>>> import numpy as np
>>> np.set_printoptions(precision=3, suppress=True, linewidth=140, legacy="1.25")
>>> A = 4 * np.eye(4) + np.eye(4, k=1)
>>> A
array([[4., 1., 0., 0.],
       [0., 4., 1., 0.],
       [0., 0., 4., 1.],
       [0., 0., 0., 4.]])
>>> # triangular
>>> left, s = np.linalg.svd(A)
Traceback (most recent call last):
  File "<python-input-5>", line 1, in <module>
    left, s = np.linalg.svd(A)
    ^^^^^^^
ValueError: too many values to unpack (expected 2)
>>> left, s, Vt = np.linalg.svd(A, full_matrices=False)
>>> np.cumsum(s ** 2) / np.sum(s ** 2)
array([0.349, 0.634, 0.845, 1.   ])
>>> np.round(left.T @ left, 3) + 0
array([[1., 0., 0., 0.],
       [0., 1., 0., 0.],
       [0., 0., 1., 0.],
       [0., 0., 0., 1.]])
>>> np.allclose(left * s @ Vt, A)
True
>>> left.shape, s.shape, Vt.shape
((4, 4), (4,), (4, 4))
>>> np.round(Vt @ Vt.T, 3) + 0
array([[1., 0., 0., 0.],
       [0., 1., 0., 0.],
       [0., 0., 1., 0.],
       [0., 0., 0., 1.]])
>>> (s > 1e-8).sum()
4
>>> s / s[0]
array([1.   , 0.905, 0.778, 0.666])
>>> round(float(np.sqrt((s ** 2).sum())), 3), round(np.linalg.norm(A), 3)
(8.185, 8.185)
>>> np.linalg.matrix_rank(A - A[0, 0] * np.eye(4))
3
>>> [int(np.linalg.matrix_rank(np.linalg.matrix_power(A, p))) for p in range(1, 5)]
[4, 4, 4, 4]
>>> evals, V = np.linalg.eig(A)
>>> evals
array([4., 4., 4., 4.])
>>> np.sort(np.linalg.eigvals(A.T))
array([4., 4., 4., 4.])
>>> A @ V[:, 0] - evals[0] * V[:, 0]
array([0., 0., 0., 0.])
>>> ang = np.deg2rad(30)
>>> K = np.eye(3)
>>> K[np.ix_([1, 2], [1, 2])] = [[np.cos(ang), -np.sin(ang)], [np.sin(ang), np.cos(ang)]]
>>> K
array([[ 1.   ,  0.   ,  0.   ],
       [ 0.   ,  0.866, -0.5  ],
       [ 0.   ,  0.5  ,  0.866]])
>>> x = np.array([3, 3, 3])
>>> rhs = K @ x
>>> rhs
array([3.   , 1.098, 4.098])
>>> np.linalg.solve(K, rhs)
array([3., 3., 3.])
>>> np.linalg.solve(K, 2 * rhs)
array([6., 6., 6.])
>>> arr = 0.9 ** np.abs(np.subtract.outer(np.arange(5), np.arange(5)))
>>> arr
array([[1.   , 0.9  , 0.81 , 0.729, 0.656],
       [0.9  , 1.   , 0.9  , 0.81 , 0.729],
       [0.81 , 0.9  , 1.   , 0.9  , 0.81 ],
       [0.729, 0.81 , 0.9  , 1.   , 0.9  ],
       [0.656, 0.729, 0.81 , 0.9  , 1.   ]])
>>> # equal to its transpose
>>> proj = np.triu(np.array([[0, 0, 1, 1, -1],
...     [3, 3, -1, 2, 1],
...     [-2, 3, 1, 1, 0],
...     [-3, 2, 0, -1, 0],
...     [0, 2, -2, -2, -1]]), 1) + np.eye(5)
>>> other = proj @ arr @ np.linalg.inv(proj)
>>> round(float(np.linalg.det(other)), 3)
0.001
>>> np.poly(other)
array([ 1.   , -5.   ,  3.298, -0.666,  0.051, -0.001])
>>> evals, V = np.linalg.eig(arr)
>>> np.sort(np.linalg.eigvals(arr.T))
array([0.058, 0.079, 0.146, 0.454, 4.262])
>>> np.sort(np.linalg.eigvals(arr @ arr))
array([ 0.003,  0.006,  0.021,  0.207, 18.166])
>>> evals, V = np.linalg.eigh(arr)
>>> x = np.array([2, 2, 1, 0, 1])
>>> round(x @ arr @ x, 3)
31.2
>>> np.abs(arr).sum(axis=1).max(), np.round(np.abs(evals).max(), 3)
(4.42, 4.262)
>>> V * np.sqrt(evals) @ V.T
array([[0.775, 0.433, 0.318, 0.254, 0.216],
       [0.433, 0.702, 0.402, 0.305, 0.254],
       [0.318, 0.402, 0.69 , 0.402, 0.318],
       [0.254, 0.305, 0.402, 0.702, 0.433],
       [0.216, 0.254, 0.318, 0.433, 0.775]])
>>> V * np.maximum(evals, 0) @ V.T
array([[1.   , 0.9  , 0.81 , 0.729, 0.656],
       [0.9  , 1.   , 0.9  , 0.81 , 0.729],
       [0.81 , 0.9  , 1.   , 0.9  , 0.81 ],
       [0.729, 0.81 , 0.9  , 1.   , 0.9  ],
       [0.656, 0.729, 0.81 , 0.9  , 1.   ]])
>>> np.round(x @ arr @ x / (x @ x), 3), round(float(evals[0]), 3), np.round(evals[-1], 3)
(3.12, 0.058, 4.262)
>>> u = np.array([4, 3, 3, -5, -5])
>>> other = arr + np.outer(u, np.eye(5)[1])
>>> other
array([[ 1.   ,  4.9  ,  0.81 ,  0.729,  0.656],
       [ 0.9  ,  4.   ,  0.9  ,  0.81 ,  0.729],
       [ 0.81 ,  3.9  ,  1.   ,  0.9  ,  0.81 ],
       [ 0.729, -4.19 ,  0.9  ,  1.   ,  0.9  ],
       [ 0.656, -4.271,  0.81 ,  0.9  ,  1.   ]])
>>> np.round(np.linalg.det(other) / np.linalg.det(arr), 3), round(1 + np.linalg.solve(arr, u)[1], 3)
(-3.579, -3.579)
>>> np.linalg.matrix_rank(np.linalg.inv(other) - np.linalg.inv(arr), tol=1e-8)
1
>>> np.linalg.matrix_rank(other - arr)
1
>>> J = np.loadtxt("run13.csv", delimiter=",")
>>> J
array([[ 9., -5., -8.,  8.],
       [ 0., -8., -1., -6.],
       [ 0.,  0., -9.,  2.],
       [ 0.,  0.,  0., -3.]])
>>> # triangular, det is the product of the diagonal
>>> C2 = J.T @ J
>>> np.allclose(C2, C2.T)
True
>>> C2
array([[ 81., -45., -72.,  72.],
       [-45.,  89.,  48.,   8.],
       [-72.,  48., 146., -76.],
       [ 72.,   8., -76., 113.]])
>>> np.linalg.matrix_rank(C2)
4
>>> np.trace(C2), (J ** 2).sum()
(429.0, 429.0)
>>> other = np.linalg.inv(C2)
>>> np.allclose(other, C2.T)
False
>>> round(np.linalg.cond(C2), 3)
94.788
>>> np.linalg.det(C2) * other
array([[ 626194.,  394938.,  -66600., -471744.],
       [ 394938.,  313794.,  -78408., -326592.],
       [ -66600.,  -78408.,   67392.,   93312.],
       [-471744., -326592.,   93312.,  419904.]])
>>> proj = np.triu(np.array([[0, -2, -1, -2], [-2, 2, 1, 1], [2, 1, -2, 2], [-1, -2, -1, -1]]), 1) + np.eye(4)
>>> other = proj @ J @ np.linalg.inv(proj)
>>> round(np.linalg.det(other), 3)
-1944.0
>>> np.poly(other)
array([    1.,    11.,   -57.,  -891., -1944.])
>>> evals, V = np.linalg.eig(J)
>>> np.sort(np.linalg.eigvals(J @ J))
array([ 9., 64., 81., 81.])
>>> np.sort(np.linalg.eigvals(np.linalg.inv(J)))
array([-0.333, -0.125, -0.111,  0.111])
>>> np.sort(np.linalg.eigvals(J.T))
array([-9., -8., -3.,  9.])
>>> J @ V[:, 0] - evals[0] * V[:, 0]
array([0., 0., 0., 0.])
>>> F = np.loadtxt("case15.csv", delimiter=",")
>>> F
array([[  1.,   2.,   1.],
       [  3.,   0.,   2.],
       [  5.,   1.,   0.],
       [  7.,  -1.,  -1.],
       [  7.,   1.,  -2.],
       [  5.,   3.,  -2.],
       [  6.,   4.,  -4.],
       [  5.,   5.,  -6.],
       [  7.,   5.,  -8.],
       [  7.,   4., -10.],
       [  8.,   4., -12.],
       [  7.,   3., -10.],
       [  5.,   5., -11.],
       [  7.,   7., -10.],
       [  9.,   7., -11.],
       [  9.,   7., -11.],
       [  8.,   9.,  -9.],
       [  7.,  10.,  -7.],
       [  8.,   8.,  -6.],
       [  9.,   9.,  -5.]])
>>> # rows 14 and 15 are equal
>>> x = np.array([-3, 3, 1])
>>> rhs = F @ x
>>> np.linalg.lstsq(F, rhs)[0]
array([-3.,  3.,  1.])
>>> rng = np.random.default_rng(5407)
>>> rhs = rhs + 0.02 * rng.normal(size=20)
>>> rhs
array([  3.978,  -7.002, -12.031, -25.001, -19.976,  -8.002,  -9.985,  -6.006, -14.028, -18.979, -23.995, -22.011, -10.995,  -9.999,
       -17.015, -16.995,  -5.978,   1.989,  -6.017,  -5.018])
>>> c, *_ = np.linalg.lstsq(F, rhs)
>>> c.round()
array([-3.,  3.,  1.])
>>> np.round(np.linalg.norm(rhs - F @ c), 3)
0.068
>>> proj = F @ np.linalg.solve(F.T @ F, F.T)
>>> np.round(proj @ F[:, 2], 3) + 0
array([  1.,   2.,   0.,  -1.,  -2.,  -2.,  -4.,  -6.,  -8., -10., -12., -10., -11., -10., -11., -11.,  -9.,  -7.,  -6.,  -5.])
>>> np.trace(proj)
3.0
>>> C2 = np.cov(F, rowvar=False)
>>> np.median(F, axis=0)
array([ 7. ,  4.5, -6.5])
>>> C2.shape
(3, 3)
>>> np.corrcoef(F.T)
array([[ 1.   ,  0.569, -0.655],
       [ 0.569,  1.   , -0.612],
       [-0.655, -0.612,  1.   ]])
>>> F.std(axis=0)
array([1.987, 3.07 , 4.381])
>>> np.linalg.eigvalsh(C2)[::-1]
array([27.273,  4.998,  2.01 ])
>>> round(float(np.corrcoef(F[:, 1], F[:, 0])[0, 1]), 3)
0.569
>>> x = np.ones(5)
>>> for _ in range(4):
...     x = arr @ x
...     x /= np.linalg.norm(x)
...     print(round(x @ arr @ x, 3))
... 
4.262
4.262
4.262
4.262
>>> x
array([0.429, 0.456, 0.465, 0.456, 0.429])
>>> round(np.linalg.eigvalsh(arr)[-1], 3)
4.262
>>> feats = np.load("mat.npy")
>>> feats
array([[ 30, -17],
       [-17,  39]])
>>> evals, V = np.linalg.eigh(feats)
>>> x = np.array([1, 0])
>>> np.linalg.eigvalsh(feats[1:, 1:])
array([39.])
>>> np.abs(feats).sum(axis=1).max(), round(float(np.abs(evals).max()), 3)
(56, 52.086)
>>> V * np.maximum(evals, 0) @ V.T
array([[ 30., -17.],
       [-17.,  39.]])
>>> x @ feats @ x
30
>>> V * np.sqrt(evals) @ V.T
array([[ 5.268, -1.5  ],
       [-1.5  ,  6.062]])
>>> (np.sign(V[:, -1].round(6)) == np.sign(V[0, -1].round(6))).astype(int)
array([1, 0])
>>> mat = np.loadtxt("out19.csv", delimiter=",")
>>> mat
array([[ 2.,  3.,  4.,  5.],
       [ 6.,  7.,  8.,  9.],
       [10., 11., 12., 13.],
       [14., 15., 16., 17.]])
>>> # rows and columns are dependent
>>> [round(float(x), 3) for x in np.linalg.svd(mat, compute_uv=False)[:3]]
[42.195, 1.896, 0.0]
